$ python -q
>>> import numpy as np
>>> import numpy.linalg as la
>>> np.set_printoptions(precision=2, suppress=True, linewidth=160, floatmode="fixed")
>>> def tidy(a):
...     return np.round(a, 2) + 0
... 
>>> E = np.load("test9.npy")
>>> E
array([[ 3,  0],
       [-2,  2]])
>>> [int(la.matrix_rank(la.matrix_power(E, p))) for p in range(1, 3)]
[2, 2]
>>> np.prod(np.diag(E)), tidy(la.det(E))
(np.int64(6), np.float64(6.0))
>>> vec = np.array([2, -1])
>>> y = E @ vec
>>> coef, lr = np.zeros(2), 1 / la.norm(E, 2) ** 2
>>> for i in range(150):
...     coef -= lr * E.T @ (E @ coef - y)
...     if i % 50 == 0: print(i, round(la.norm(E @ coef - y), 2))
... 
0 0.29
50 0.0
100 0.0
>>> tidy(coef)
array([ 2.00, -1.00])
>>> tidy(la.cond(E))
np.float64(2.42)
>>> feats = np.loadtxt("arr.csv", delimiter=",")
>>> feats
array([[7.00, 4.00],
       [0.00, 5.00]])
>>> vec = np.array([5, 5])
>>> y = feats @ vec
>>> y
array([55.00, 25.00])
>>> tidy(la.solve(feats, 5 * y))
array([25.00, 25.00])
>>> tidy(la.solve(feats, y))
array([5.00, 5.00])
>>> other = la.inv(feats)
>>> tidy(la.det(feats) * other)
array([[ 5.00, -4.00],
       [ 0.00,  7.00]])
>>> tidy(la.det(feats) * la.det(other))
np.float64(1.0)
>>> tidy(la.inv(other))
array([[7.00, 4.00],
       [0.00, 5.00]])
>>> other = np.array([[2, -3, 1], [-2, -1, -1]])
>>> C = np.kron(other, feats)
>>> la.matrix_rank(C)
np.int64(4)
>>> rng = np.random.default_rng(1291)
>>> lab = rng.permutation(2)
>>> other = feats[:, lab] * rng.choice([-1, 1], 2)
>>> other
array([[-7.00, -4.00],
       [-0.00, -5.00]])
>>> Uu, _, Vh = la.svd(feats.T @ other)
>>> tidy(la.lstsq(feats, other)[0])
array([[-1.00,  0.00],
       [ 0.00, -1.00]])
>>> lab
array([0, 1])
>>> Q, r_ = la.qr(other)
>>> np.allclose(r_.T @ r_, other.T @ other)
True
>>> Q.T @ Q
array([[1.00, 0.00],
       [0.00, 1.00]])
>>> abs(r_[0, 0]), tidy(la.norm(other[:, 0]))
(np.float64(7.0), np.float64(7.0))
>>> r_
array([[-7.00, -4.00],
       [ 0.00, -5.00]])
>>> Q.shape, r_.shape
((2, 2), (2, 2))
>>> np.trace(Q @ Q.T)
np.float64(2.0)
>>> Q @ r_
array([[-7.00, -4.00],
       [ 0.00, -5.00]])
>>> mat = np.load("data.npy")
>>> mat
array([[ -1,  -4,  -2],
       [ -3,  -3,   0],
       [ -1,  -3,  -2],
       [  2,  -4,  -6],
       [  3,   1,  -3],
       [  0,   3,  -3],
       [  5,   5,  -7],
       [  0,   1,  -8],
       [ -5,  -4,  -6],
       [ -4,   1,  -6],
       [ -7,   0, -10],
       [ -9,  -3, -10],
       [ -5,  -1, -15],
       [ -8,   1, -10],
       [-13,   5,  -8],
       [-18,   0,  -8],
       [-16,   3,  -3],
       [-14,   8,  -5],
       [ -9,   9,  -3],
       [-13,   5,  -1],
       [-13,   0,  -2]])
>>> d = la.norm(mat[:, None] - mat[None], axis=-1)
>>> tidy(d[:5, :5])
array([[0.00, 3.00, 1.00, 5.00, 6.48],
       [3.00, 0.00, 2.83, 7.87, 7.81],
       [1.00, 2.83, 0.00, 5.10, 5.74],
       [5.00, 7.87, 5.10, 0.00, 5.92],
       [6.48, 7.81, 5.74, 5.92, 0.00]])
>>> d.shape
(21, 21)
>>> np.flatnonzero(d[16] < d.mean() / 2)
array([16, 19, 20])
>>> la.matrix_rank(d ** 2)
np.int64(5)
>>> d.mean(axis=1).argmax()
np.int64(15)
>>> vec = np.array([3, 3, -1])
>>> y = mat @ vec
>>> coef, lr = np.zeros(3), 1 / la.norm(mat, 2) ** 2
>>> for i in range(25):
...     coef -= lr * mat.T @ (mat @ coef - y)
...     if i % 5 == 0: print(i, round(la.norm(mat @ coef - y), 2))
... 
0 57.79
5 30.55
10 16.8
15 9.33
20 5.19
>>> tidy(la.cond(mat))
np.float64(3.01)
>>> tidy(coef)
array([ 2.94,  2.81, -0.96])
>>> F = np.array([[0, 2, 0, 0], [-4, 0, 0, 0], [0, 0, 0, -1], [0, 0, -1, 0]])
>>> vec = np.array([8, -5, -5, -1])
>>> h = np.maximum(F @ vec, 0)
>>> np.maximum(F @ (3 * vec), 0)
array([ 0,  0,  3, 15])
>>> F * (h > 1e-9)[:, None]
array([[ 0,  0,  0,  0],
       [ 0,  0,  0,  0],
       [ 0,  0,  0, -1],
       [ 0,  0, -1,  0]])
>>> np.maximum(F @ vec, 0) - np.maximum(-F @ vec, 0)
array([-10, -32,   1,   5])
>>> s = 10 * 0.2 ** np.arange(3)
>>> K = rng.normal(size=(18, 3)) * rng.permutation(s)
>>> tidy(K)
array([[ -0.16,   0.57,  -5.19],
       [  0.53,  -2.57,  14.32],
       [ -0.15,   3.29,  -3.87],
       [  0.32,  -1.01,  -7.72],
       [ -0.40,   0.25,   1.30],
       [  0.40,  -1.50,  -3.43],
       [  0.32,  -0.79,  -7.90],
       [  0.18,   2.71, -15.96],
       [  0.47,  -1.24,  -0.65],
       [  0.07,  -1.75, -16.87],
       [  0.70,  -4.05,  -2.94],
       [ -0.06,  -2.11,  -1.13],
       [ -0.21,  -1.91,   9.23],
       [ -0.08,   1.01, -12.06],
       [  0.26,   2.14, -19.39],
       [  0.26,   0.63,  -4.01],
       [ -0.09,   3.18,   2.95],
       [ -0.48,  -0.45,  -6.55]])
>>> Xs = K - K.mean(axis=0)
>>> Uu, s, Vh = la.svd(Xs, full_matrices=False)
>>> np.searchsorted(np.cumsum(s ** 2) / (s ** 2).sum(), 0.9) + 1
np.int64(1)
>>> tidy(np.abs(Vh[-1]))
array([1.00, 0.08, 0.01])
>>> np.abs(Vh[0]).argmax()
np.int64(2)
>>> tidy(s)
array([35.52,  8.01,  1.21])
>>> (np.sign(Uu[:, 0]) == np.sign(Uu[0, 0])).astype(int)
array([1, 0, 0, 1, 0, 0, 1, 1, 0, 1, 0, 0, 0, 1, 1, 0, 0, 1])
>>> la.matrix_rank(Xs)
np.int64(3)
>>> tidy(Vh[0] * np.sign(Vh[0, np.abs(Vh[0]).argmax()]))
array([ 0.00, -0.09,  1.00])
>>> Xs = K - K.mean(axis=0)
>>> evecs = la.svd(Xs)[2][:2]
>>> other = Xs - Xs @ evecs.T @ evecs
>>> la.norm(other, axis=1).round(6).argmax()
np.int64(17)
>>> tidy((Xs @ evecs.T).std(axis=0))
array([8.37, 1.89])
>>> tidy(other.std(axis=0))
array([0.28, 0.02, 0.00])
>>> tidy(la.norm(other) / la.norm(Xs))
np.float64(0.03)
>>> d = la.norm(K[:, None] - K[None], axis=-1)
>>> d.shape
(18, 18)
>>> np.flatnonzero(d[14] < d.mean() / 2)
array([ 7,  9, 14])
>>> np.unravel_index(d.round(6).argmax(), d.shape)
(np.int64(1), np.int64(14))
>>> tidy(d[:5, :5])
array([[ 0.00, 19.77,  3.02,  3.02,  6.50],
       [19.77,  0.00, 19.11, 22.09, 13.35],
       [ 3.02, 19.11,  0.00,  5.79,  6.00],
       [ 3.02, 22.09,  5.79,  0.00,  9.13],
       [ 6.50, 13.35,  6.00,  9.13,  0.00]])
>>> P = K @ la.solve(K.T @ K, K.T)
>>> tidy(np.diag(P))
array([0.04, 0.31, 0.15, 0.08, 0.09, 0.09, 0.08, 0.24, 0.11, 0.32, 0.34, 0.11, 0.13, 0.10, 0.29, 0.06, 0.20, 0.26])
>>> tidy(np.trace(P))
np.float64(3.0)
>>> np.allclose(P @ P, P)
True
>>> tidy(P @ K[:, 1])
array([ 0.57, -2.57,  3.29, -1.01,  0.25, -1.50, -0.79,  2.71, -1.24, -1.75, -4.05, -2.11, -1.91,  1.01,  2.14,  0.63,  3.18, -0.45])
>>> la.matrix_rank(np.eye(18) - P)
np.int64(15)
>>> other = np.c_[K[:, :2] @ np.array([[1, 2], [0, 1]]), np.array([-1, 0, -2, 1, 2, 2, -2, 0, 1, -1, -2, 2, 0, -2, 0, -2, -2, 1])]
>>> tidy(other)
array([[-0.16,  0.25, -1.00],
       [ 0.53, -1.51,  0.00],
       [-0.15,  2.99, -2.00],
       [ 0.32, -0.37,  1.00],
       [-0.40, -0.55,  2.00],
       [ 0.40, -0.71,  2.00],
       [ 0.32, -0.15, -2.00],
       [ 0.18,  3.07,  0.00],
       [ 0.47, -0.29,  1.00],
       [ 0.07, -1.61, -1.00],
       [ 0.70, -2.64, -2.00],
       [-0.06, -2.23,  2.00],
       [-0.21, -2.33,  0.00],
       [-0.08,  0.84, -2.00],
       [ 0.26,  2.66,  0.00],
       [ 0.26,  1.15, -2.00],
       [-0.09,  3.01, -2.00],
       [-0.48, -1.41,  1.00]])
>>> la.matrix_rank(other)
np.int64(3)
>>> la.matrix_rank(np.c_[K, other])
np.int64(4)
>>> tidy(la.norm(other - K @ la.lstsq(K, other)[0], axis=0))
array([0.00, 0.00, 5.80])
